$ python3 -q
>>> import numpy as np
>>> import numpy.linalg as la
>>> np.set_printoptions(precision=2, suppress=True, linewidth=160, legacy="1.25")
>>> X = np.array([[8, 1, -5, 6, 3, -8, 9, 4, -7, 5],
...     [1, -3, -2, -7, 7, 4, -5, 5, -3, -8],
...     [1, 9, 4, -4, -4, 6, -6, 1, 7, 7]])
>>> X
array([[ 8,  1, -5,  6,  3, -8,  9,  4, -7,  5],
       [ 1, -3, -2, -7,  7,  4, -5,  5, -3, -8],
       [ 1,  9,  4, -4, -4,  6, -6,  1,  7,  7]])
>>> M2 = X[0, 0] * X[1:] - np.outer(X[1:, 0], X[0])
>>> M2
array([[  0, -25, -11, -62,  53,  40, -49,  36, -17, -69],
       [  0,  71,  37, -38, -35,  56, -57,   4,  63,  51]])
>>> X[:, 0] / X[0, 0]
array([1.  , 0.12, 0.12])
>>> la.matrix_rank(M2), la.matrix_rank(X)
(2, 3)
>>> round(la.norm(X, "nuc"), 2)
50.67
>>> round(float(la.norm(X, 1)), 2), np.round(la.norm(X, np.inf), 2)
(20.0, 56.0)
>>> la.norm(X, axis=0)
array([ 8.12,  9.54,  6.71, 10.05,  8.6 , 10.77, 11.92,  6.48, 10.34, 11.75])
>>> la.norm(X, axis=1)
array([19.24, 15.84, 17.35])
>>> np.round(la.norm(X[0] - X[1]), 2)
28.02
>>> round(float(la.norm(X, 2)), 2)
22.25
>>> m1 = np.load("data.npy")
>>> m1
array([[ 1, -1,  1, -1, -1,  1, -1,  1],
       [ 1, -1, -1,  1,  1, -1, -1,  1],
       [ 1,  1, -1, -1,  1,  1, -1, -1]])
>>> m1[2] @ m1[0]
0
>>> np.round(la.norm(m1[2] - m1[0]), 2)
4.0
>>> print(np.round(la.norm(m1[2], 1), 2), np.round(la.norm(m1[2], np.inf), 2))
8.0 1.0
>>> print(la.norm(m1, axis=1))
[2.83 2.83 2.83]
>>> la.norm(m1, axis=1).argmax()
0
>>> u = np.array([0, 5, 3])
>>> np.convolve(m1[2], u)
array([ 0,  5,  8, -2, -8,  2,  8, -2, -8, -3])
>>> print(np.array([np.convolve(row, u, "same") for row in m1]))
[[ 5 -2  2 -2 -8  2 -2  2]
 [ 5 -2 -8  2  8 -2 -8  2]
 [ 5  8 -2 -8  2  8 -2 -8]]
>>> print(np.correlate(m1[2], m1[1], "full"))
[ 1  0 -3  0  5  0 -7  0  7  0 -5  0  3  0 -1]
>>> u = np.array([0, 1, 0, 0, -2, -2, -2, 0, 0]) + 0.5
>>> mat = np.outer(u, u) / (u @ u)
>>> mat
array([[ 0.02,  0.07,  0.02,  0.02, -0.07, -0.07, -0.07,  0.02,  0.02],
       [ 0.07,  0.22,  0.07,  0.07, -0.22, -0.22, -0.22,  0.07,  0.07],
       [ 0.02,  0.07,  0.02,  0.02, -0.07, -0.07, -0.07,  0.02,  0.02],
       [ 0.02,  0.07,  0.02,  0.02, -0.07, -0.07, -0.07,  0.02,  0.02],
       [-0.07, -0.22, -0.07, -0.07,  0.22,  0.22,  0.22, -0.07, -0.07],
       [-0.07, -0.22, -0.07, -0.07,  0.22,  0.22,  0.22, -0.07, -0.07],
       [-0.07, -0.22, -0.07, -0.07,  0.22,  0.22,  0.22, -0.07, -0.07],
       [ 0.02,  0.07,  0.02,  0.02, -0.07, -0.07, -0.07,  0.02,  0.02],
       [ 0.02,  0.07,  0.02,  0.02, -0.07, -0.07, -0.07,  0.02,  0.02]])
>>> # projection: eigenvalues are 0 or 1
>>> x = np.array([-1, 0, 2, -2, 0, 0, 1, -2, 1])
>>> mat @ mat @ x
array([-0.12, -0.37, -0.12, -0.12,  0.37,  0.37,  0.37, -0.12, -0.12])
>>> round(float((x - mat @ x) @ (mat @ x)), 2)
-0.0
>>> rank = la.matrix_rank(mat)
>>> rank
1
>>> N = la.svd(mat)[2][rank:].T
>>> la.matrix_rank(mat.T @ mat), la.matrix_rank(mat @ mat.T)
(1, 1)
>>> N @ N.T
array([[ 0.98, -0.07, -0.02, -0.02,  0.07,  0.07,  0.07, -0.02, -0.02],
       [-0.07,  0.78, -0.07, -0.07,  0.22,  0.22,  0.22, -0.07, -0.07],
       [-0.02, -0.07,  0.98, -0.02,  0.07,  0.07,  0.07, -0.02, -0.02],
       [-0.02, -0.07, -0.02,  0.98,  0.07,  0.07,  0.07, -0.02, -0.02],
       [ 0.07,  0.22,  0.07,  0.07,  0.78, -0.22, -0.22,  0.07,  0.07],
       [ 0.07,  0.22,  0.07,  0.07, -0.22,  0.78, -0.22,  0.07,  0.07],
       [ 0.07,  0.22,  0.07,  0.07, -0.22, -0.22,  0.78,  0.07,  0.07],
       [-0.02, -0.07, -0.02, -0.02,  0.07,  0.07,  0.07,  0.98, -0.02],
       [-0.02, -0.07, -0.02, -0.02,  0.07,  0.07,  0.07, -0.02,  0.98]])
>>> print([int(la.matrix_rank(mat[:, :j + 1])) for j in range(9)])
[1, 1, 1, 1, 1, 1, 1, 1, 1]
>>> [int(la.matrix_rank(np.delete(mat, i, axis=0))) for i in range(9)]
[1, 1, 1, 1, 1, 1, 1, 1, 1]
>>> def softmax(z):
...     e = np.exp(z - z.max(axis=-1, keepdims=True))
...     return e / e.sum(axis=-1, keepdims=True)
... 
>>> np.round(softmax(10 * mat[6]), 2) + 0
array([0.02, 0.  , 0.02, 0.02, 0.3 , 0.3 , 0.3 , 0.02, 0.02])
>>> att = mat @ mat.T / np.sqrt(9)
>>> softmax(att)
array([[0.11, 0.11, 0.11, 0.11, 0.11, 0.11, 0.11, 0.11, 0.11],
       [0.11, 0.12, 0.11, 0.11, 0.1 , 0.1 , 0.1 , 0.11, 0.11],
       [0.11, 0.11, 0.11, 0.11, 0.11, 0.11, 0.11, 0.11, 0.11],
       [0.11, 0.11, 0.11, 0.11, 0.11, 0.11, 0.11, 0.11, 0.11],
       [0.11, 0.1 , 0.11, 0.11, 0.12, 0.12, 0.12, 0.11, 0.11],
       [0.11, 0.1 , 0.11, 0.11, 0.12, 0.12, 0.12, 0.11, 0.11],
       [0.11, 0.1 , 0.11, 0.11, 0.12, 0.12, 0.12, 0.11, 0.11],
       [0.11, 0.11, 0.11, 0.11, 0.11, 0.11, 0.11, 0.11, 0.11],
       [0.11, 0.11, 0.11, 0.11, 0.11, 0.11, 0.11, 0.11, 0.11]])
>>> [round(float(x), 2) for x in la.svd(mat, compute_uv=False)[:3]]
[1.0, 0.0, 0.0]
>>> print(round(la.norm(mat, 2) / la.norm(mat), 2))
1.0
>>> la.cond(mat) > 100
True
>>> K = np.loadtxt("m.csv", delimiter=",")
>>> K
array([[ 3., -2.,  0.,  0.,  0.,  0.,  0.,  0.,  0.],
       [-2., -2., -2.,  0.,  0.,  0.,  0.,  0.,  0.],
       [ 0., -2., -2., -2.,  0.,  0.,  0.,  0.,  0.],
       [ 0.,  0., -2., -2., -2.,  0.,  0.,  0.,  0.],
       [ 0.,  0.,  0., -2., -2., -2.,  0.,  0.,  0.],
       [ 0.,  0.,  0.,  0., -2., -3., -2.,  0.,  0.],
       [ 0.,  0.,  0.,  0.,  0., -2., -2., -2.,  0.],
       [ 0.,  0.,  0.,  0.,  0.,  0., -2., -2., -2.],
       [ 0.,  0.,  0.,  0.,  0.,  0.,  0., -2.,  2.]])
>>> print(np.abs(K).max())
3.0
>>> K - K[0]
array([[ 0.,  0.,  0.,  0.,  0.,  0.,  0.,  0.,  0.],
       [-5.,  0., -2.,  0.,  0.,  0.,  0.,  0.,  0.],
       [-3.,  0., -2., -2.,  0.,  0.,  0.,  0.,  0.],
       [-3.,  2., -2., -2., -2.,  0.,  0.,  0.,  0.],
       [-3.,  2.,  0., -2., -2., -2.,  0.,  0.,  0.],
       [-3.,  2.,  0.,  0., -2., -3., -2.,  0.,  0.],
       [-3.,  2.,  0.,  0.,  0., -2., -2., -2.,  0.],
       [-3.,  2.,  0.,  0.,  0.,  0., -2., -2., -2.],
       [-3.,  2.,  0.,  0.,  0.,  0.,  0., -2.,  2.]])
>>> K.shape
(9, 9)
>>> np.count_nonzero(K)
25
>>> u = np.array([0, 1])
>>> np.convolve(K[8], u)
array([ 0.,  0.,  0.,  0.,  0.,  0.,  0.,  0., -2.,  2.])
>>> np.polyval(u, K[8])
array([1., 1., 1., 1., 1., 1., 1., 1., 1.])
>>> M = np.load("w.npy")
>>> M
array([[-0.58,  0.1 , -0.28, -0.09,  0.75, -0.08],
       [ 0.04, -0.53, -0.65, -0.39, -0.21, -0.32],
       [-0.45,  0.58, -0.23,  0.1 , -0.53, -0.33],
       [ 0.04,  0.36,  0.08, -0.86, -0.05,  0.35],
       [-0.41, -0.24, -0.23,  0.19, -0.27,  0.78],
       [ 0.54,  0.43, -0.63,  0.23,  0.18,  0.23]])
>>> # keeps lengths
>>> u = np.array([3, 1, 2, 1, 1, 2])
>>> M2 = M + np.outer(u, np.eye(6)[1])
>>> round(la.det(M2) / la.det(M), 2), round(float(1 + la.solve(M, u)[1]), 2)
(2.91, 2.91)
>>> la.matrix_rank(M2 - M)
1
>>> u, r1 = M[5], M[4]
>>> print(round(float(u @ u), 2))
1.0
>>> p = (u @ r1) / (u @ u) * u
>>> (r1 - p) @ u
0.0
>>> np.outer(u, r1)
array([[-0.22, -0.13, -0.13,  0.1 , -0.14,  0.42],
       [-0.18, -0.1 , -0.1 ,  0.08, -0.11,  0.33],
       [ 0.26,  0.15,  0.15, -0.12,  0.17, -0.49],
       [-0.09, -0.06, -0.05,  0.04, -0.06,  0.18],
       [-0.07, -0.04, -0.04,  0.03, -0.05,  0.14],
       [-0.1 , -0.06, -0.05,  0.04, -0.06,  0.18]])
>>> p
array([ 0.,  0., -0.,  0.,  0.,  0.])
>>> round(la.norm(M, "nuc"), 2)
6.0
>>> la.norm(M, axis=0)
array([1., 1., 1., 1., 1., 1.])
>>> np.round(M[3] @ M[0], 2)
0.0
>>> print(round(la.norm(M, 1), 2), round(la.norm(M, np.inf), 2))
2.24 2.23
>>> print(la.norm(M, axis=1))
[1. 1. 1. 1. 1. 1.]
>>> J = np.load("layer15.npy")
>>> J
array([[-4.92, -3.04,  2.19, -4.23,  0.45,  5.53,  0.  , -2.56,  0.96, -2.37],
       [-0.48,  2.45,  2.71,  0.92, -5.11, -2.59,  0.  ,  2.58, -6.67,  1.24],
       [-1.5 ,  1.97,  3.3 ,  0.12, -5.29, -1.62,  0.  ,  2.2 , -6.84,  0.83],
       [-1.83,  1.79,  3.47, -0.15, -5.31, -1.27,  0.  ,  2.06, -6.84,  0.69],
       [-5.25, -2.76,  2.77, -4.27, -0.42,  5.35,  0.  , -2.23, -0.16, -2.26],
       [-3.54,  0.67,  4.16, -1.65, -5.02,  0.73,  0.  ,  1.09, -6.33, -0.17],
       [-4.19, -3.31,  1.21, -3.95,  1.73,  5.53,  0.  , -2.92,  2.59, -2.4 ],
       [ 2.26,  3.28,  0.69,  2.86, -3.73, -4.68,  0.  ,  3.11, -5.06,  2.1 ],
       [-3.85,  0.41,  4.24, -1.95, -4.87,  1.15,  0.  ,  0.87, -6.11, -0.35],
       [-2.88,  1.15,  3.94, -1.05, -5.22, -0.1 ,  0.  ,  1.51, -6.64,  0.19],
       [-3.24,  0.89,  4.07, -1.38, -5.13,  0.35,  0.  ,  1.29, -6.49, -0.01],
       [-4.07,  0.21,  4.28, -2.17, -4.74,  1.46,  0.  ,  0.69, -5.92, -0.49],
       [-1.1 ,  2.18,  3.07,  0.45, -5.24, -2.02,  0.  ,  2.36, -6.8 ,  1.  ],
       [ 4.07, -0.21, -4.28,  2.17,  4.74, -1.46,  0.  , -0.69,  5.92,  0.49],
       [-3.18,  0.94,  4.05, -1.31, -5.15,  0.26,  0.  ,  1.34, -6.52,  0.03],
       [-3.78,  0.47,  4.22, -1.88, -4.91,  1.05,  0.  ,  0.92, -6.17, -0.31],
       [ 3.87,  3.36, -0.85,  3.79, -2.16, -5.44,  0.  ,  3.  , -3.13,  2.38],
       [ 3.4 ,  3.38, -0.36,  3.54, -2.7 , -5.27,  0.  ,  3.08, -3.8 ,  2.32],
       [ 5.42,  1.72, -3.9 ,  3.86,  2.57, -4.23,  0.  ,  1.14,  2.97,  1.73],
       [-5.11, -1.01,  4.23, -3.34, -3.56,  3.29,  0.  , -0.44, -4.3 , -1.3 ],
       [ 4.35,  3.27, -1.4 ,  4.02, -1.5 , -5.55,  0.  ,  2.86, -2.29,  2.4 ],
       [ 1.24,  3.05,  1.53,  2.17, -4.4 , -3.99,  0.  ,  3.  , -5.87,  1.82],
       [-5.04, -0.89,  4.26, -3.25, -3.7 ,  3.13,  0.  , -0.33, -4.48, -1.23],
       [ 3.63,  3.37, -0.59,  3.67, -2.45, -5.36,  0.  ,  3.05, -3.48,  2.35],
       [ 4.26, -0.03, -4.31,  2.36,  4.6 , -1.75,  0.  , -0.53,  5.73,  0.62],
       [-4.96, -3.02,  2.25, -4.24,  0.37,  5.52,  0.  , -2.53,  0.85, -2.36],
       [-5.4 , -2.49,  3.18, -4.23, -1.1 ,  5.1 ,  0.  , -1.93, -1.05, -2.14],
       [ 5.36,  1.52, -4.01,  3.73,  2.87, -3.98,  0.  ,  0.94,  3.37,  1.61],
       [-3.92,  0.35,  4.26, -2.02, -4.83,  1.25,  0.  ,  0.81, -6.05, -0.4 ],
       [-5.37, -1.55,  4.  , -3.75, -2.82,  4.02,  0.  , -0.97, -3.31, -1.63]])
>>> # rows and columns are dependent
>>> rank = la.matrix_rank(J)
>>> print(rank)
2
>>> N = la.svd(J)[2][rank:].T
>>> print(la.matrix_rank(J.T @ J), la.matrix_rank(J @ J.T))
2 2
>>> [int(la.matrix_rank(J[:, :j + 1])) for j in range(10)]
[1, 2, 2, 2, 2, 2, 2, 2, 2, 2]
>>> [int(la.matrix_rank(J[:i])) for i in range(1, len(J) + 1)]
[1, 2, 2, 2, 2, 2, 2, 2, 2, 2, 2, 2, 2, 2, 2, 2, 2, 2, 2, 2, 2, 2, 2, 2, 2, 2, 2, 2, 2, 2]
>>> x = np.array([1, 3, 2, 1, 7, 0, 9, 6, 0, 8])
>>> h1 = np.maximum(J @ x, 0)
>>> J.T @ h1
array([ 1392.73,   782.23,  -691.67,  1157.47,    20.01, -1475.07,     0.  ,   642.25,   -76.45,   626.96])
>>> np.flatnonzero(h1 > 1e-9)
array([ 1,  7, 13, 16, 17, 18, 20, 21, 23, 24, 27])
>>> h1
array([ 0.  ,  2.84,  0.  ,  0.  ,  0.  ,  0.  ,  0.  , 25.67,  0.  ,  0.  ,  0.  ,  0.  ,  0.  , 29.98,  0.  ,  0.  , 37.88, 34.45, 45.24,  0.  , 41.29,
       17.34,  0.  , 36.16, 31.89,  0.  ,  0.  , 44.26,  0.  ,  0.  ])
>>> print(la.cond(J) > 100)
True
>>> print(np.round(la.norm(J, 2) / la.norm(J), 2))
0.77
>>> feats = np.arange(63).reshape(7, 9) + -1
>>> feats
array([[-1,  0,  1,  2,  3,  4,  5,  6,  7],
       [ 8,  9, 10, 11, 12, 13, 14, 15, 16],
       [17, 18, 19, 20, 21, 22, 23, 24, 25],
       [26, 27, 28, 29, 30, 31, 32, 33, 34],
       [35, 36, 37, 38, 39, 40, 41, 42, 43],
       [44, 45, 46, 47, 48, 49, 50, 51, 52],
       [53, 54, 55, 56, 57, 58, 59, 60, 61]])
>>> # null space of dimension 7
>>> la.matrix_rank(feats, rtol=0.1)
1
>>> [round(float(x), 2) for x in la.svd(feats, compute_uv=False)[:3]]
[278.25, 10.52, 0.0]
>>> round(la.norm(feats, 2) / la.norm(feats), 2)
1.0
>>> la.cond(feats) > 100
True
>>> np.argsort(-la.norm(feats, axis=0).round(6), kind="stable")[:3]
array([8, 7, 6])
